In [1]: import numpy as np

In [2]: from numpy import linalg as LA

In [3]: np.set_printoptions(precision=4, suppress=True, linewidth=200)

In [4]: W0 = np.loadtxt("out10.csv", delimiter=",")

In [5]: W0
Out[5]: 
array([[0., 1., 3., 5.],
       [0., 0., 0., 0.],
       [0., 0., 0., 0.],
       [0., 0., 0., 0.]])

In [6]: np.allclose(W0[:-1].T @ LA.lstsq(W0[:-1].T, W0[-1])[0], W0[-1])
Out[6]: True

In [7]: LA.lstsq(W0[:-1].T, W0[-1])[2]
Out[7]: np.int32(1)

In [8]: np.round(np.trace(LA.pinv(W0) @ W0), 4)
Out[8]: np.float64(1.0)

In [9]: W0 @ LA.pinv(W0) @ W0
Out[9]: 
array([[0., 1., 3., 5.],
       [0., 0., 0., 0.],
       [0., 0., 0., 0.],
       [0., 0., 0., 0.]])

In [10]: np.abs(np.diag(LA.qr(W0)[1])) > 1e-9
Out[10]: array([False, False, False, False])

In [11]: np.unique(W0.round(6), axis=0).shape
Out[11]: (2, 4)

In [12]: Y = np.array([[0, 2], [0, 0]])

In [13]: J = np.kron(np.eye(2, dtype=int), Y)

In [14]: J
Out[14]: 
array([[0, 2, 0, 0],
       [0, 0, 0, 0],
       [0, 0, 0, 2],
       [0, 0, 0, 0]])

In [15]: round(np.trace(LA.pinv(J) @ J), 4)
Out[15]: np.float64(2.0)

In [16]: J @ LA.pinv(J) @ J
Out[16]: 
array([[0., 2., 0., 0.],
       [0., 0., 0., 0.],
       [0., 0., 0., 2.],
       [0., 0., 0., 0.]])

In [17]: np.abs(np.diag(LA.qr(J)[1])) > 1e-9
Out[17]: array([False, False, False, False])

In [18]: LA.matrix_rank(J - J[0, 0] * np.eye(4))
Out[18]: np.int64(2)

In [19]: np.sort(LA.eigvals(J))
Out[19]: array([0., 0., 0., 0.])

In [20]: J @ J
Out[20]: 
array([[0, 0, 0, 0],
       [0, 0, 0, 0],
       [0, 0, 0, 0],
       [0, 0, 0, 0]])

In [21]: LA.matrix_power(J - np.diag(np.diag(J)), 4)
Out[21]: 
array([[0, 0, 0, 0],
       [0, 0, 0, 0],
       [0, 0, 0, 0],
       [0, 0, 0, 0]])

In [22]: np.prod(np.diag(J)), round(float(LA.det(J)), 4)
Out[22]: (np.int64(0), 0.0)

In [23]: F = np.array([[2, 0, -2, 3, -2], [2, 0, -2, 3, -2], [-2, 2, 3, 3, -1]])

In [24]: # row 1 repeats row 0

In [25]: rng = np.random.default_rng(91620)

In [26]: Y = F + rng.integers(-2, 3, (3, 2)) @ rng.integers(-2, 3, (2, 5))

In [27]: Y
Out[27]: 
array([[ 4,  2,  0,  5,  0],
       [ 5,  6,  0,  7,  3],
       [-4,  6, -1,  3,  1]])

In [28]: np.round(LA.svd(Y - F, compute_uv=False), 4) + 0
Out[28]: array([10.6183,  6.1033,  0.    ])

In [29]: np.abs(Y - F).sum(axis=1)
Out[29]: array([10, 20, 12])

In [30]: Y - F
Out[30]: 
array([[ 2,  2,  2,  2,  2],
       [ 3,  6,  2,  4,  5],
       [-2,  4, -4,  0,  2]])
